% ipython --no-banner

In [1]: import numpy as np

In [2]: np.set_printoptions(precision=2, suppress=True, linewidth=160)

In [3]: def rd(a):
   ...:     return np.round(a, 2) + 0
   ...: 

In [4]: M2 = np.array([[5, -2, -3, 4]])

In [5]: W0 = M2.T @ M2

In [6]: W0
Out[6]: 
array([[ 25, -10, -15,  20],
       [-10,   4,   6,  -8],
       [-15,   6,   9, -12],
       [ 20,  -8, -12,  16]])

In [7]: np.abs(np.diag(np.linalg.qr(W0)[1])) > 1e-9
Out[7]: array([ True, False, False, False])

In [8]: rd(np.trace(np.linalg.pinv(W0) @ W0))
Out[8]: np.float64(1.0)

In [9]: M2 = np.array([[-3, 5, 0], [2, 7, 3]])

In [10]: C = np.kron(M2, W0)

In [11]: C
Out[11]: 
array([[ -75,   30,   45,  -60,  125,  -50,  -75,  100,    0,    0,    0,    0],
       [  30,  -12,  -18,   24,  -50,   20,   30,  -40,    0,    0,    0,    0],
       [  45,  -18,  -27,   36,  -75,   30,   45,  -60,    0,    0,    0,    0],
       [ -60,   24,   36,  -48,  100,  -40,  -60,   80,    0,    0,    0,    0],
       [  50,  -20,  -30,   40,  175,  -70, -105,  140,   75,  -30,  -45,   60],
       [ -20,    8,   12,  -16,  -70,   28,   42,  -56,  -30,   12,   18,  -24],
       [ -30,   12,   18,  -24, -105,   42,   63,  -84,  -45,   18,   27,  -36],
       [  40,  -16,  -24,   32,  140,  -56,  -84,  112,   60,  -24,  -36,   48]])

In [12]: rd(np.linalg.norm(C, 2)), rd(np.linalg.norm(M2, 2) * np.linalg.norm(W0, 2))
Out[12]: (np.float64(483.6), np.float64(483.6))

In [13]: Uu, sigma, VT = np.linalg.svd(W0)

In [14]: np.argmax(sigma[:-1] / (sigma[1:] + 1e-6)) + 1
Out[14]: np.int64(1)

In [15]: M2 = Uu[:, :1] @ np.diag(sigma[:1]) @ VT[:1]

In [16]: rd(np.linalg.norm(W0 - M2, 2)), rd(sigma[1])
Out[16]: (np.float64(0.0), np.float64(0.0))

In [17]: print(np.linalg.matrix_rank(M2))
1

In [18]: np.linalg.matrix_rank(W0, rtol=0.05)
Out[18]: np.int64(1)

In [19]: rd(np.abs(W0 - M2).max())
Out[19]: np.float64(0.0)

In [20]: J = np.load("test19.npy")

In [21]: print(rd(J))
[[-0.77 -0.47  0.41  0.11]
 [ 0.27 -0.02  0.22  0.94]
 [ 0.45 -0.87 -0.13 -0.12]
 [-0.36 -0.1  -0.87  0.31]]

In [22]: # orthonormal columns

In [23]: O, vecs = np.linalg.qr(J[:, :1])[0], np.linalg.qr(J[:, 1:])[0]

In [24]: sigma = np.linalg.svd(O.T @ vecs, compute_uv=False)

In [25]: rd(np.linalg.norm(O @ O.T - vecs @ vecs.T, 2))
Out[25]: np.float64(1.0)

In [26]: M2 = np.array([[2, 2], [3, 3]])

In [27]: C = np.kron(M2, J)

In [28]: np.linalg.matrix_rank(C)
Out[28]: np.int64(4)

In [29]: rd(np.linalg.norm(C, 2)), rd(np.linalg.norm(M2, 2) * np.linalg.norm(J, 2))
Out[29]: (np.float64(5.1), np.float64(5.1))

In [30]: C.shape
Out[30]: (8, 8)
